% ipython --no-banner

In [1]: import numpy as np

In [2]: import numpy.linalg as la

In [3]: np.set_printoptions(precision=2, suppress=True, linewidth=160, sign=" ")

In [4]: J = np.arange(30).reshape(6, 5) + -2

In [5]: J
Out[5]: 
array([[-2, -1,  0,  1,  2],
       [ 3,  4,  5,  6,  7],
       [ 8,  9, 10, 11, 12],
       [13, 14, 15, 16, 17],
       [18, 19, 20, 21, 22],
       [23, 24, 25, 26, 27]])

In [6]: # rank 2

In [7]: la.lstsq(J[:-1].T, J[-1])[2]
Out[7]: np.int32(2)

In [8]: np.round(J @ la.pinv(J) @ J, 2) + 0
Out[8]: 
array([[-2., -1.,  0.,  1.,  2.],
       [ 3.,  4.,  5.,  6.,  7.],
       [ 8.,  9., 10., 11., 12.],
       [13., 14., 15., 16., 17.],
       [18., 19., 20., 21., 22.],
       [23., 24., 25., 26., 27.]])

In [9]: np.unique(J.round(6), axis=0).shape
Out[9]: (6, 5)

In [10]: round(np.trace(la.pinv(J) @ J), 2)
Out[10]: np.float64(2.0)

In [11]: round(float(la.norm(J[0], 1)), 2), round(float(la.norm(J[0], np.inf)), 2)
Out[11]: (6.0, 2.0)

In [12]: round(la.norm(J[0] - J[4]), 2)
Out[12]: np.float64(44.72)

In [13]: la.norm(J, axis=0)
Out[13]: array([ 33.15,  35.09,  37.08,  39.13,  41.22])

In [14]: round(float(la.norm(J, "nuc")), 2)
Out[14]: 87.52

In [15]: J[0] @ J[4]
Out[15]: np.int64(10)

In [16]: la.matrix_rank(J, rtol=0.1)
Out[16]: np.int64(1)

In [17]: la.cond(J) > 100
Out[17]: np.True_

In [18]: J.sum(axis=1)
Out[18]: array([   0,   25,   50,   75,  100,  125])

In [19]: np.abs(J).max()
Out[19]: np.int64(27)

In [20]: rank = la.matrix_rank(J)

In [21]: rank
Out[21]: np.int64(2)

In [22]: N = la.svd(J)[2][rank:].T

In [23]: [int(la.matrix_rank(J[:i])) for i in range(1, len(J) + 1)]
Out[23]: [1, 2, 2, 2, 2, 2]

In [24]: N.shape
Out[24]: (5, 3)

In [25]: [int(la.matrix_rank(np.delete(J, i, axis=0))) for i in range(6)]
Out[25]: [2, 2, 2, 2, 2, 2]

In [26]: la.matrix_rank(J.T @ J), la.matrix_rank(J @ J.T)
Out[26]: (np.int64(2), np.int64(2))

In [27]: data = np.load("x.npy")

In [28]: data
Out[28]: 
array([[-6, -4, -6, -4],
       [ 0,  6,  0,  6],
       [ 6,  4, -6, -4],
       [ 0, -6,  0,  6]])

In [29]: proj = np.triu(np.array([[3, -2, -1, 0], [-2, 3, 1, 0], [-1, 2, 3, -1], [-2, -1, 1, -3]]), 1) + np.eye(4)

In [30]: other = proj @ data @ la.inv(proj)

In [31]: la.matrix_rank(other)
Out[31]: np.int64(4)

In [32]: other
Out[32]: 
array([[-12., -44.,  32.,  20.],
       [  6.,  22., -22., -20.],
       [  6.,  22., -22., -32.],
       [  0.,  -6.,   6.,  12.]])

In [33]: np.round(np.poly(other), 2) + 0
Out[33]: array([    1.,     0.,     0.,     0.,  5184.])

In [34]: proj @ data - data @ proj
Out[34]: 
array([[ -6., -28.,   4., -14.],
       [  6.,   4., -12.,  -4.],
       [  0.,  18.,   2., -12.],
       [  0.,   0.,   6.,   0.]])

In [35]: round(la.norm(data[0], 1), 2), round(la.norm(data[0], np.inf), 2)
Out[35]: (np.float64(20.0), np.float64(6.0))

In [36]: la.norm(data, axis=0)
Out[36]: array([  8.49,  10.2 ,   8.49,  10.2 ])

In [37]: round(la.norm(data, "nuc"), 2)
Out[37]: np.float64(35.78)

In [38]: la.norm(data, axis=1)
Out[38]: array([ 10.2 ,   8.49,  10.2 ,   8.49])

In [39]: round(la.norm(data, 2), 2)
Out[39]: np.float64(11.77)

In [40]: la.norm(data, axis=1).argmax()
Out[40]: np.int64(0)

In [41]: data[0] @ data[3]
Out[41]: np.int64(0)

In [42]: vec = np.array([-1, 2, -2, 5])

In [43]: target = data @ vec

In [44]: target
Out[44]: array([-10,  42,  -6,  18])

In [45]: la.solve(data, target)
Out[45]: array([-1.,  2., -2.,  5.])
